% ipython --no-banner

In [1]: import numpy as np

In [2]: import numpy.linalg as la

In [3]: np.set_printoptions(precision=2, suppress=True, linewidth=200)

In [4]: def rnd(a):
   ...:     return np.round(a, 2) + 0
   ...: 

In [5]: feats = np.load("out12.npy")

In [6]: feats
Out[6]: 
array([[ -1.5 ,   8.72,  -3.29,   3.31,   4.81,  -2.07],
       [ -0.1 ,  -2.58,   0.4 ,  -1.19,  -1.87,   1.48],
       [-10.49,   0.86,   4.88,  -5.9 ,  -3.63,  -2.3 ],
       [ -9.18,   2.28,   3.29,  -4.41,  -2.32,  -2.01],
       [ -2.31,   4.41,  -0.58,   0.7 ,   1.92,  -1.66],
       [  3.  ,  -2.69,  -1.69,   0.72,  -0.92,   2.81],
       [-10.5 ,   0.9 ,   4.93,  -5.9 ,  -3.63,  -2.31],
       [ -7.5 ,  -1.79,   3.2 ,  -5.2 ,  -4.52,   0.53],
       [ -4.46,  -3.9 ,   4.08,  -4.58,  -4.2 ,  -0.09],
       [  2.27,  -4.37,   0.62,  -0.68,  -1.9 ,   1.68],
       [  0.11,   1.99,  -2.98,   1.31,   0.74,   1.91],
       [  1.46,   6.  ,  -5.04,   4.05,   3.93,   0.7 ]])

In [7]: D = la.norm(feats[:, None] - feats[None], axis=-1)

In [8]: rnd(D[:5, :5])
Out[8]: 
array([[ 0.  , 14.86, 19.12, 15.94,  6.47],
       [14.86,  0.  , 13.4 , 11.71,  9.08],
       [19.12, 13.4 ,  0.  ,  3.21, 13.57],
       [15.94, 11.71,  3.21,  0.  , 10.53],
       [ 6.47,  9.08, 13.57, 10.53,  0.  ]])

In [9]: rnd(D[9])
Out[9]: array([16.61,  3.03, 15.95, 14.5 , 11.28,  3.59, 15.99, 11.72,  9.01,  0.  ,  8.31, 14.06])

In [10]: (D + 1e9 * np.eye(12)).round(6).argmin(axis=1)
Out[10]: array([11,  9,  6,  2, 10,  9,  2,  8,  7,  1,  4,  0])

In [11]: rnd(la.norm(feats - feats.mean(axis=0), axis=1))
Out[11]: array([11.88,  5.01, 10.07,  7.62,  5.55,  8.39, 10.1 ,  7.62,  7.45,  7.89,  6.38, 11.7 ])

In [12]: np.flatnonzero(D[9] < D.mean() / 2)
Out[12]: array([1, 5, 9])

In [13]: la.matrix_rank(D ** 2)
Out[13]: np.int64(8)

In [14]: np.unravel_index(D.round(6).argmax(), D.shape)
Out[14]: (np.int64(6), np.int64(11))

In [15]: rnd(la.norm(feats, 2) / la.norm(feats))
Out[15]: np.float64(0.84)

In [16]: [round(float(x), 2) for x in la.svd(feats, compute_uv=False)[:3]]
Out[16]: [27.22, 17.22, 4.88]

In [17]: la.matrix_rank(feats, rtol=0.1)
Out[17]: np.int64(3)

In [18]: rnd(np.abs(la.svd(feats)[2][-1]))
Out[18]: array([0.44, 0.39, 0.25, 0.54, 0.48, 0.27])
